In [1]: import numpy as np

In [2]: np.set_printoptions(precision=2, suppress=True, linewidth=120)

In [3]: W0 = np.array([[1, -1, 1], [1, 0, 0], [1, 1, 1]])

In [4]: x0 = np.array([-1, -3, 2])

In [5]: rhs = W0 @ x0

In [6]: rhs
Out[6]: array([ 4, -1, -2])

In [7]: np.linalg.solve(W0, W0[:, 0])
Out[7]: array([ 1.,  0., -0.])

In [8]: np.linalg.solve(W0, rhs)
Out[8]: array([-1., -3.,  2.])

In [9]: rng = np.random.default_rng(27)

In [10]: idx = rng.permutation(3)

In [11]: idx
Out[11]: array([0, 2, 1])

In [12]: B = W0[idx][:, idx]

In [13]: np.sort(np.abs(np.linalg.eigvals(B)))
Out[13]: array([1., 1., 2.])

In [14]: np.diag(B)
Out[14]: array([1, 1, 0])

In [15]: np.trace(B)
Out[15]: np.int64(2)

In [16]: np.allclose(B, W0)
Out[16]: False

In [17]: W0[0] @ W0[2]
Out[17]: np.int64(1)

In [18]: round(np.linalg.norm(W0, 1), 2), round(np.linalg.norm(W0, np.inf), 2)
Out[18]: (np.float64(3.0), np.float64(3.0))

In [19]: round(float(np.linalg.norm(W0) ** 2 / np.linalg.norm(W0, 2) ** 2), 2)
Out[19]: 1.53

In [20]: np.linalg.norm(W0, axis=0)
Out[20]: array([1.73, 1.41, 1.41])

In [21]: np.round(np.linalg.norm(W0[0] - W0[2]), 2)
Out[21]: np.float64(2.0)

In [22]: Q, evecs = np.linalg.qr(W0[:, :1])[0], np.linalg.qr(W0[:, 1:])[0]

In [23]: sigma = np.linalg.svd(Q.T @ evecs, compute_uv=False)

In [24]: sigma
Out[24]: array([0.82])

In [25]: round(np.linalg.norm(Q @ Q.T - evecs @ evecs.T, 2), 2)
Out[25]: np.float64(1.0)

In [26]: (sigma > 0.9).sum()
Out[26]: np.int64(0)

In [27]: Uu, sigma, Vt = np.linalg.svd(W0, full_matrices=False)

In [28]: np.abs(Uu[:, 0]).round(6).argmax()
Out[28]: np.int64(0)

In [29]: np.round(Uu.T @ W0 @ Vt.T, 2) + 0
Out[29]: 
array([[2.14, 0.  , 0.  ],
       [0.  , 1.41, 0.  ],
       [0.  , 0.  , 0.66]])

In [30]: np.round(Uu.T @ Uu, 2) + 0
Out[30]: 
array([[1., 0., 0.],
       [0., 1., 0.],
       [0., 0., 1.]])

In [31]: np.cumsum(sigma ** 2) / np.sum(sigma ** 2)
Out[31]: array([0.65, 0.94, 1.  ])

In [32]: sigma / sigma[0]
Out[32]: array([1.  , 0.66, 0.31])

In [33]: sigma
Out[33]: array([2.14, 1.41, 0.66])

In [34]: np.round(Vt @ Vt.T, 2) + 0
Out[34]: 
array([[1., 0., 0.],
       [0., 1., 0.],
       [0., 0., 1.]])

In [35]: A = np.array([[1.0, 0.5, -0.9, -0.4, -0.4],
    ...:     [-2.0, -0.1, 1.9, 0.6, -0.1],
    ...:     [0.5, 0.7, 0.5, 1.0, 0.1]])

In [36]: A[:, 1] *= 5

In [37]: A
Out[37]: 
array([[ 1. ,  2.5, -0.9, -0.4, -0.4],
       [-2. , -0.5,  1.9,  0.6, -0.1],
       [ 0.5,  3.5,  0.5,  1. ,  0.1]])

In [38]: W1 = np.array([[5, 4, 5], [3, 7, 8], [2, 9, 6], [6, 7, 5], [4, 7, 1]])

In [39]: beta = np.array([3, 2, 2])

In [40]: H = np.maximum(A @ W1 + beta, 0)

In [41]: np.linalg.matrix_rank(H)
Out[41]: np.int64(3)

In [42]: (H > 0).astype(int)
Out[42]: 
array([[1, 1, 1],
       [0, 1, 1],
       [1, 1, 1]])

In [43]: Z = np.array([[2, 2], [2, 1], [3, 2]])

In [44]: H @ Z
Out[44]: 
array([[ 96.6,  67.6],
       [ 29.1,  15.7],
       [250. , 168.7]])

In [45]: B = A / np.linalg.norm(A, axis=1, keepdims=True)

In [46]: C2 = B @ B.T

In [47]: (C2 - 2 * np.eye(3)).round(6).argmax(axis=1)
Out[47]: array([2, 2, 0])

In [48]: np.round(np.degrees(np.arccos(np.clip(C2[2, 1], -1, 1))), 2)
Out[48]: np.float64(96.53)

In [49]: mat = np.tril(np.array([[0, 1, -3, -2], [-1, -1, 3, 3], [1, 3, -1, -3], [1, 3, 1, -1]]), -1) + np.eye(4, dtype=int)

In [50]: mat
Out[50]: 
array([[ 1,  0,  0,  0],
       [-1,  1,  0,  0],
       [ 1,  3,  1,  0],
       [ 1,  3,  1,  1]])

In [51]: np.prod(np.diag(mat)), round(np.linalg.det(mat), 2)
Out[51]: (np.int64(1), np.float64(1.0))

In [52]: np.sort(np.linalg.eigvals(mat))
Out[52]: array([1., 1., 1., 1.])

In [53]: mat @ mat
Out[53]: 
array([[ 1,  0,  0,  0],
       [-2,  1,  0,  0],
       [-1,  6,  1,  0],
       [ 0,  9,  2,  1]])

In [54]: [int(np.linalg.matrix_rank(np.linalg.matrix_power(mat, p))) for p in range(1, 5)]
Out[54]: [4, 4, 4, 4]

In [55]: np.linalg.matrix_power(W0, 3)
Out[55]: 
array([[ 3,  1,  3],
       [ 1,  0,  2],
       [ 5, -1,  5]])

In [56]: round(np.abs(np.linalg.eigvals(W0)).max(), 2)
Out[56]: np.float64(2.0)

In [57]: W0 @ W0
Out[57]: 
array([[ 1,  0,  2],
       [ 1, -1,  1],
       [ 3,  0,  2]])

In [58]: vals, evecs = np.linalg.eig(mat)

In [59]: np.sort(np.linalg.eigvals(mat @ mat))
Out[59]: array([1., 1., 1., 1.])

In [60]: np.prod(vals)
Out[60]: np.float64(1.0)

In [61]: mat @ evecs[:, 0] - vals[0] * evecs[:, 0]
Out[61]: array([0., 0., 0., 0.])

In [62]: J = np.load("x.npy")

In [63]: J
Out[63]: 
array([[0.4 , 0.13, 0.27, 0.2 ],
       [0.45, 0.18, 0.27, 0.09],
       [0.  , 0.3 , 0.2 , 0.5 ],
       [0.26, 0.21, 0.21, 0.32]])

In [64]: # row-stochastic, so 1 is an eigenvalue

In [65]: x0 = np.array([1, 3, 2, 0])

In [66]: rhs = J @ x0

In [67]: beta, lr = np.zeros(4), 1 / np.linalg.norm(J, 2) ** 2

In [68]: for i in range(200):
    ...:     beta -= lr * J.T @ (J @ beta - rhs)
    ...:     if i % 50 == 0: print(i, round(np.linalg.norm(J @ beta - rhs), 2))
    ...: 
0 0.18
50 0.13
100 0.11
150 0.09

In [69]: round(float(np.linalg.cond(J)), 2)
Out[69]: 33.88

In [70]: E = np.loadtxt("mat.csv", delimiter=",")

In [71]: E.round(2) + 0
Out[71]: 
array([[-17.18, -23.44,  -7.81, -18.49],
       [-12.02, -16.45,  -5.48, -12.69],
       [-10.62, -14.56,  -4.85, -11.15],
       [ -6.09,  -8.47,  -2.82,  -6.24],
       [ -6.07,  -8.44,  -2.81,  -6.22],
       [ -5.52,  -7.7 ,  -2.57,  -5.63],
       [ -5.13,  -7.18,  -2.39,  -5.22],
       [ -2.12,  -3.16,  -1.05,  -2.12],
       [ -0.29,  -0.72,  -0.24,  -0.34],
       [ -0.16,  -0.54,  -0.18,  -0.22],
       [  0.05,  -0.25,  -0.08,  -0.02],
       [  0.23,  -0.01,   0.  ,   0.14],
       [  0.57,   0.55,   0.18,   0.42],
       [  0.34,   0.34,   0.11,   0.24],
       [ -1.74,  -1.65,  -0.55,  -0.82],
       [ -3.87,  -2.99,  -1.  ,  -0.19],
       [ -3.93,  -3.  ,  -1.  ,  -0.11],
       [ -4.29,  -2.93,  -0.98,   0.64],
       [ -4.58,  -2.32,  -0.77,   2.43],
       [ -3.78,   1.46,   0.49,   9.23],
       [ -3.58,   2.03,   0.68,  10.13]])

In [72]: # null space of dimension 1

In [73]: r0 = np.array([4, 1])

In [74]: np.cross(J[3, :3], J[2, :3])
Out[74]: array([-0.02, -0.05,  0.08])

In [75]: np.correlate(J[3], J[2], "full")
Out[75]: array([0.13, 0.16, 0.23, 0.26, 0.13, 0.09, 0.  ])

In [76]: np.convolve(J[3], r0)
Out[76]: array([1.05, 1.11, 1.05, 1.47, 0.32])

In [77]: np.array([np.convolve(row, r0, "same") for row in J])
Out[77]: 
array([[1.6 , 0.93, 1.2 , 1.07],
       [1.82, 1.18, 1.27, 0.64],
       [0.  , 1.2 , 1.1 , 2.2 ],
       [1.05, 1.11, 1.05, 1.47]])
